>>> import numpy as np
>>> np.set_printoptions(precision=2, suppress=True, linewidth=160, sign=" ")
>>> def tidy(a):
...     return np.round(a, 2) + 0
... 
>>> J = np.load("block2.npy")
>>> print(J)
[[ 3  7  9  5  8 -9]
 [ 0  7  2  1  4 -2]
 [ 5  8  4  2  5 -4]]
>>> vec = np.array([-2, 3, 3, 2, 1, -2])
>>> print((J * vec).sum(axis=1))
[ 78  37  43]
>>> print(J @ (2 * vec))
[ 156   74   86]
>>> print(J * vec)
[[ -6  21  27  10   8  18]
 [  0  21   6   2   4   4]
 [-10  24  12   4   5   8]]
>>> print(np.einsum("ij,j->i", J, vec))
[ 78  37  43]
>>> print(J @ np.eye(6)[3])
[ 5.  1.  2.]
>>> print(np.sign((J @ vec).round(6)))
[ 1  1  1]
>>> vec @ J
Traceback (most recent call last):
  File "<python-input-12>", line 1, in <module>
    vec @ J
    ~~~~^~~
ValueError: matmul: Input operand 1 has a mismatch in its core dimension 0, with gufunc signature (n?,k),(k,m?)->(n?,m?) (size 3 is different from 6)
>>> print(J @ np.ones(6))
[ 23.  12.  20.]
>>> E = np.loadtxt("mat.csv", delimiter=",")
>>> print(tidy(E))
[[ 0.19  0.17  0.29  0.2 ]
 [ 0.17  0.19  0.15  0.33]
 [ 0.29  0.15  0.84 -0.17]
 [ 0.2   0.33 -0.17  0.78]]
>>> ev, vecs = np.linalg.eigh(E)
>>> vec = np.array([1, -2, 2, -2])
>>> print(tidy(vec @ E @ vec / (vec @ vec)), tidy(ev[0]), tidy(ev[-1]))
0.76 0.0 1.0
>>> print(tidy(vecs * np.abs(ev) @ vecs.T))
[[ 0.19  0.17  0.29  0.2 ]
 [ 0.17  0.19  0.15  0.33]
 [ 0.29  0.15  0.84 -0.17]
 [ 0.2   0.33 -0.17  0.78]]
>>> print(tidy(np.linalg.eigvalsh(E[1:, 1:])))
[ 0.    0.81  1.  ]
>>> print(tidy(vec @ E @ vec))
9.92
>>> print(tidy(np.abs(E).sum(axis=1).max()), tidy(np.abs(ev).max()))
1.47 1.0
>>> print(tidy(vecs * np.maximum(ev, 0) @ vecs.T))
[[ 0.19  0.17  0.29  0.2 ]
 [ 0.17  0.19  0.15  0.33]
 [ 0.29  0.15  0.84 -0.17]
 [ 0.2   0.33 -0.17  0.78]]
>>> mat = np.load("case2.npy")
>>> print(mat)
[[-9  1 -9  1 -9  1]
 [ 3  2  3  2  3  2]
 [ 8  4  8  4  8  4]
 [-9  1 -9  1 -9  1]
 [ 3  2  3  2  3  2]
 [ 8  4  8  4  8  4]]
>>> B = mat / np.linalg.norm(mat, axis=1, keepdims=True)
>>> C2 = B @ B.T
>>> print(tidy(C2[1]))
[-0.77  1.    0.99 -0.77  1.    0.99]
>>> print((np.abs(C2) > 0.9).astype(int))
[[ 1  0  0  1  0  0]
 [ 0  1  1  0  1  1]
 [ 0  1  1  0  1  1]
 [ 1  0  0  1  0  0]
 [ 0  1  1  0  1  1]
 [ 0  1  1  0  1  1]]
>>> print(tidy(np.degrees(np.arccos(np.clip(C2[1, 3], -1, 1)))))
139.97
>>> print(tidy(np.linalg.norm(B, axis=1)))
[ 1.  1.  1.  1.  1.  1.]
>>> print((C2 - 2 * np.eye(6)).round(6).argmax(axis=1))
[ 3  4  5  0  1  2]
>>> Uu, sig, VT = np.linalg.svd(mat)
>>> print(np.argmax(sig[:-1] / (sig[1:] + 1e-6)) + 1)
2
>>> print(tidy(sig))
[ 30.99   9.47   0.     0.     0.     0.  ]
>>> B = Uu[:, :2] @ np.diag(sig[:2]) @ VT[:2]
>>> print(np.linalg.matrix_rank(B))
2
>>> print(np.linalg.matrix_rank(mat, rtol=0.05))
2
>>> print(tidy(B))
[[-9.  1. -9.  1. -9.  1.]
 [ 3.  2.  3.  2.  3.  2.]
 [ 8.  4.  8.  4.  8.  4.]
 [-9.  1. -9.  1. -9.  1.]
 [ 3.  2.  3.  2.  3.  2.]
 [ 8.  4.  8.  4.  8.  4.]]
>>> r = np.linalg.matrix_rank(mat)
>>> print(r)
2
>>> null = np.linalg.svd(mat)[2][r:].T
>>> print(tidy(mat @ null))
[[ 0.  0.  0.  0.]
 [ 0.  0.  0.  0.]
 [ 0.  0.  0.  0.]
 [ 0.  0.  0.  0.]
 [ 0.  0.  0.  0.]
 [ 0.  0.  0.  0.]]
>>> print([int(np.linalg.matrix_rank(mat[:i])) for i in range(1, len(mat) + 1)])
[1, 2, 2, 2, 2, 2]
>>> print(null.shape)
(6, 4)
>>> print(tidy(null @ null.T))
[[ 0.67  0.   -0.33  0.   -0.33  0.  ]
 [ 0.    0.67  0.   -0.33  0.   -0.33]
 [-0.33  0.    0.67  0.   -0.33  0.  ]
 [ 0.   -0.33  0.    0.67  0.   -0.33]
 [-0.33  0.   -0.33  0.    0.67  0.  ]
 [ 0.   -0.33  0.   -0.33  0.    0.67]]
>>> print(np.allclose(mat @ null, 0))
True
>>> print([int(np.linalg.matrix_rank(np.delete(mat, i, axis=0))) for i in range(6)])
[2, 2, 2, 2, 2, 2]
>>> rng = np.random.default_rng(3656)
>>> z = rng.permutation(6)
>>> print(z)
[ 2  5  4  0  3  1]
>>> B = mat[z][:, z]
>>> print(np.diag(B))
[ 8  4  3 -9  1  2]
>>> print(np.allclose(B, mat))
False
>>> print(tidy(np.sort(np.abs(np.linalg.eigvals(B)))))
[ 0.  0.  0.  0.  0.  9.]
>>> arr = np.load("arr.npy")
>>> print(arr)
[[ 1  0  0  0  0]
 [-3  1  0  0  0]
 [ 1  0  1  0  0]
 [-3 -1  3  1  0]
 [ 1 -2  1  0  1]]
>>> print(np.allclose(arr @ arr.T, arr.T @ arr))
False
>>> print(tidy(np.sort(np.abs(np.linalg.eigvals(arr)))))
[ 1.  1.  1.  1.  1.]
>>> print(tidy(np.abs(np.linalg.eigvals(arr)).max()))
1.0
>>> print(arr @ arr)
[[ 1  0  0  0  0]
 [-6  1  0  0  0]
 [ 2  0  1  0  0]
 [ 0 -2  6  1  0]
 [ 9 -4  2  0  1]]
>>> print((arr + arr.T) / 2)
[[ 1.  -1.5  0.5 -1.5  0.5]
 [-1.5  1.   0.  -0.5 -1. ]
 [ 0.5  0.   1.   1.5  0.5]
 [-1.5 -0.5  1.5  1.   0. ]
 [ 0.5 -1.   0.5  0.   1. ]]
